$ ipython --no-banner

In [1]: import numpy as np

In [2]: import numpy.linalg as la

In [3]: np.set_printoptions(precision=2, suppress=True, linewidth=160, legacy="1.25")

In [4]: rd = lambda a: np.round(a, 2) + 0

In [5]: Y = np.array([[4]])

In [6]: W2 = np.array([[0, -1, -1], [1, -2, 1], [-1, 2, 1]])

In [7]: arr = np.block([[Y, np.zeros((1, 3))], [np.zeros((3, 1)), W2]])

In [8]: arr
Out[8]: 
array([[ 4.,  0.,  0.,  0.],
       [ 0.,  0., -1., -1.],
       [ 0.,  1., -2.,  1.],
       [ 0., -1.,  2.,  1.]])

In [9]: rd(la.eigvals(arr).sum().real)
Out[9]: 3.0

In [10]: rd(la.eigvals(arr))
Out[10]: array([ 1.81, -2.34, -0.47,  4.  ])

In [11]: np.einsum("ij,ji->", arr, arr)
Out[11]: 25.0

In [12]: rd(np.poly(arr))
Out[12]: array([ 1., -3., -8., 14.,  8.])

In [13]: feats = np.load("a.npy")

In [14]: feats
Out[14]: 
array([[ 1.33, -1.38,  3.75],
       [-6.82, -0.32,  3.84],
       [ 1.73,  0.05, -3.98],
       [ 0.47, -0.47, -0.38],
       [ 3.16,  2.22,  4.88],
       [ 0.  ,  0.92,  6.13],
       [ 3.12,  2.8 ,  7.05],
       [ 1.35, -0.09,  2.69],
       [ 2.66, -0.59, -1.64],
       [ 4.41, -0.77, -2.16],
       [ 2.45, -1.11,  0.31],
       [-2.16,  0.37, -2.49]])

In [15]: W2 = feats[[3, 10]].astype(float)

In [16]: for _ in range(6):
    ...:     z = la.norm(feats[:, None] - W2, axis=-1).argmin(axis=1)
    ...:     W2 = np.array([feats[z == j].mean(axis=0) for j in range(2)])
    ...: 

In [17]: z
Out[17]: array([1, 0, 0, 0, 1, 1, 1, 1, 1, 1, 1, 0])

In [18]: np.abs(W2[1] - W2[0]).argmax()
Out[18]: 0

In [19]: np.bincount(z)
Out[19]: array([4, 8])

In [20]: Xc = (feats - feats.mean(axis=0)) / feats.std(axis=0)

In [21]: np.argwhere(np.abs(Xc) > 2)
Out[21]: 
array([[1, 0],
       [6, 1]])

In [22]: rd(Xc.std(axis=0))
Out[22]: array([1., 1., 1.])

In [23]: c = la.lstsq(np.delete(Xc, 0, axis=1), Xc[:, 0])[0]

In [24]: rd(1 - np.var(Xc[:, 0] - np.delete(Xc, 0, axis=1) @ c))
Out[24]: 0.06

In [25]: rd(c)
Out[25]: array([ 0.28, -0.26])

In [26]: np.abs(c).argmax()
Out[26]: 0

In [27]: M = np.diag(np.array([0, 3, 1, 1]))

In [28]: M
Out[28]: 
array([[0, 0, 0, 0],
       [0, 3, 0, 0],
       [0, 0, 1, 0],
       [0, 0, 0, 1]])

In [29]: rng = np.random.default_rng(50)

In [30]: z = rng.permutation(4)

In [31]: z
Out[31]: array([2, 0, 3, 1])

In [32]: Y = M[z][:, z]

In [33]: rd(np.sort(np.abs(la.eigvals(Y))))
Out[33]: array([0., 1., 1., 3.])

In [34]: la.matrix_power(M, 2)
Out[34]: 
array([[0, 0, 0, 0],
       [0, 9, 0, 0],
       [0, 0, 1, 0],
       [0, 0, 0, 1]])

In [35]: M @ M
Out[35]: 
array([[0, 0, 0, 0],
       [0, 9, 0, 0],
       [0, 0, 1, 0],
       [0, 0, 0, 1]])

In [36]: np.trace(M)
Out[36]: 5

In [37]: M.inv()
---------------------------------------------------------------------------
AttributeError                            Traceback (most recent call last)
Cell In[37], line 1
----> 1 M.inv()

AttributeError: 'numpy.ndarray' object has no attribute 'inv'

In [38]: (M + M.T) / 2
Out[38]: 
array([[0., 0., 0., 0.],
       [0., 3., 0., 0.],
       [0., 0., 1., 0.],
       [0., 0., 0., 1.]])

In [39]: U, sv, Vt = la.svd(M)

In [40]: np.argmax(sv[:-1] / (sv[1:] + 1e-6)) + 1
Out[40]: 3

In [41]: sv
Out[41]: array([3., 1., 1., 0.])

In [42]: Y = U[:, :3] @ np.diag(sv[:3]) @ Vt[:3]

In [43]: la.matrix_rank(Y)
Out[43]: 3

In [44]: Y
Out[44]: 
array([[0., 0., 0., 0.],
       [0., 3., 0., 0.],
       [0., 0., 1., 0.],
       [0., 0., 0., 1.]])

In [45]: rd(np.trace(la.pinv(M) @ M))
Out[45]: 3.0

In [46]: np.allclose(M[:-1].T @ la.lstsq(M[:-1].T, M[-1])[0], M[-1])
Out[46]: False

In [47]: X = np.load("out3.npy")

In [48]: X
Out[48]: 
array([[  1.3,   8. ,  -1.7],
       [  0. ,  -7. ,  -0.3],
       [ -0.5, -10. ,  -0.3]])

In [49]: r0 = np.array([-4, 4, -1])

In [50]: np.correlate(arr[3], arr[0], "full")
Out[50]: array([ 0.,  0.,  0.,  0., -4.,  8.,  4.])

In [51]: np.convolve(arr[3], r0)
Out[51]: array([  0.,   4., -12.,   5.,   2.,  -1.])

In [52]: np.array([np.convolve(row, r0, "same") for row in arr])
Out[52]: 
array([[ 16.,  -4.,   0.,   0.],
       [  0.,   4.,   0.,  -3.],
       [ -4.,  12., -13.,   6.],
       [  4., -12.,   5.,   2.]])

In [53]: np.polyval(r0, arr[3])
Out[53]: array([-1., -9., -9., -1.])

In [54]: Y = la.inv(X)

In [55]: (np.abs(Y) > 1e-9).astype(int)
Out[55]: 
array([[1, 1, 1],
       [1, 1, 1],
       [1, 1, 1]])

In [56]: rd(la.det(X) * la.det(Y))
Out[56]: 1.0

In [57]: rd(la.slogdet(X)[0])
Out[57]: 1.0

In [58]: rd(la.det(X) * Y)
Out[58]: 
array([[ -0.9 ,  19.4 , -14.3 ],
       [  0.15,  -1.24,   0.39],
       [ -3.5 ,   9.  ,  -9.1 ]])

In [59]: rd(X @ Y)
Out[59]: 
array([[1., 0., 0.],
       [0., 1., 0.],
       [0., 0., 1.]])

In [60]: np.allclose(Y, X.T)
Out[60]: False

In [61]: vec = np.array([-8, 2, -5])

In [62]: h1 = np.maximum(X @ vec, 0)

In [63]: rd(X.T @ h1)
Out[63]: array([ 18.33, 112.8 , -23.97])

In [64]: np.maximum(X @ (3 * vec), 0)
Out[64]: array([42.3,  0. ,  0. ])

In [65]: h1
Out[65]: array([14.1,  0. ,  0. ])

In [66]: E = 3 * np.eye(4) + np.ones((4, 4))

In [67]: E
Out[67]: 
array([[4., 1., 1., 1.],
       [1., 4., 1., 1.],
       [1., 1., 4., 1.],
       [1., 1., 1., 4.]])

In [68]: ev, evecs = la.eigh(E)

In [69]: vec = np.array([1, 3, 2, 1])

In [70]: rd(la.eigvalsh(E[1:, 1:]))
Out[70]: array([3., 3., 6.])

In [71]: rd(evecs * np.sqrt(ev) @ evecs.T)
Out[71]: 
array([[1.96, 0.23, 0.23, 0.23],
       [0.23, 1.96, 0.23, 0.23],
       [0.23, 0.23, 1.96, 0.23],
       [0.23, 0.23, 0.23, 1.96]])

In [72]: np.abs(E).sum(axis=1).max(), rd(np.abs(ev).max())
Out[72]: (7.0, 7.0)

In [73]: Y = E[0, 0] * E[1:] - np.outer(E[1:, 0], E[0])

In [74]: Y
Out[74]: 
array([[ 0., 15.,  3.,  3.],
       [ 0.,  3., 15.,  3.],
       [ 0.,  3.,  3., 15.]])

In [75]: la.matrix_rank(Y), la.matrix_rank(E)
Out[75]: (3, 4)

In [76]: E[:, 0] / E[0, 0]
Out[76]: array([1.  , 0.25, 0.25, 0.25])

In [77]: vec = np.array([2, 1, 2, 0])

In [78]: target = arr @ vec

In [79]: target
Out[79]: array([ 8., -2., -3.,  3.])

In [80]: rd(la.solve(arr, target + arr[:, 1]))
Out[80]: array([2., 2., 2., 0.])

In [81]: rd(la.solve(arr, target))
Out[81]: array([2., 1., 2., 0.])

In [82]: ev, evecs = la.eigh(E)

In [83]: np.unique(ev.round(6) + 0, return_counts=True)[1]
Out[83]: array([3, 1])

In [84]: (ev > 1e-8).sum(), (ev < -1e-8).sum()
Out[84]: (4, 0)

In [85]: rd(evecs.T @ E @ evecs)
Out[85]: 
array([[3., 0., 0., 0.],
       [0., 3., 0., 0.],
       [0., 0., 3., 0.],
       [0., 0., 0., 7.]])

In [86]: rd(evecs.T @ evecs)
Out[86]: 
array([[1., 0., 0., 0.],
       [0., 1., 0., 0.],
       [0., 0., 1., 0.],
       [0., 0., 0., 1.]])

In [87]: W0, _ = la.qr(np.array([[0.1, 2.3, -2.0, 2.4],
    ...:     [0.8, -2.0, -0.4, -1.4],
    ...:     [0.8, -1.0, 1.3, -0.7],
    ...:     [0.3, -1.8, -0.3, -0.7]]))

In [88]: rd(W0)
Out[88]: 
array([[-0.09,  0.87,  0.44,  0.19],
       [-0.68, -0.15,  0.42, -0.58],
       [-0.68,  0.2 , -0.64,  0.28],
       [-0.26, -0.42,  0.46,  0.74]])

In [89]: r0 = np.array([0, -2])

In [90]: np.polyval(r0, W0[1])
Out[90]: array([-2., -2., -2., -2.])
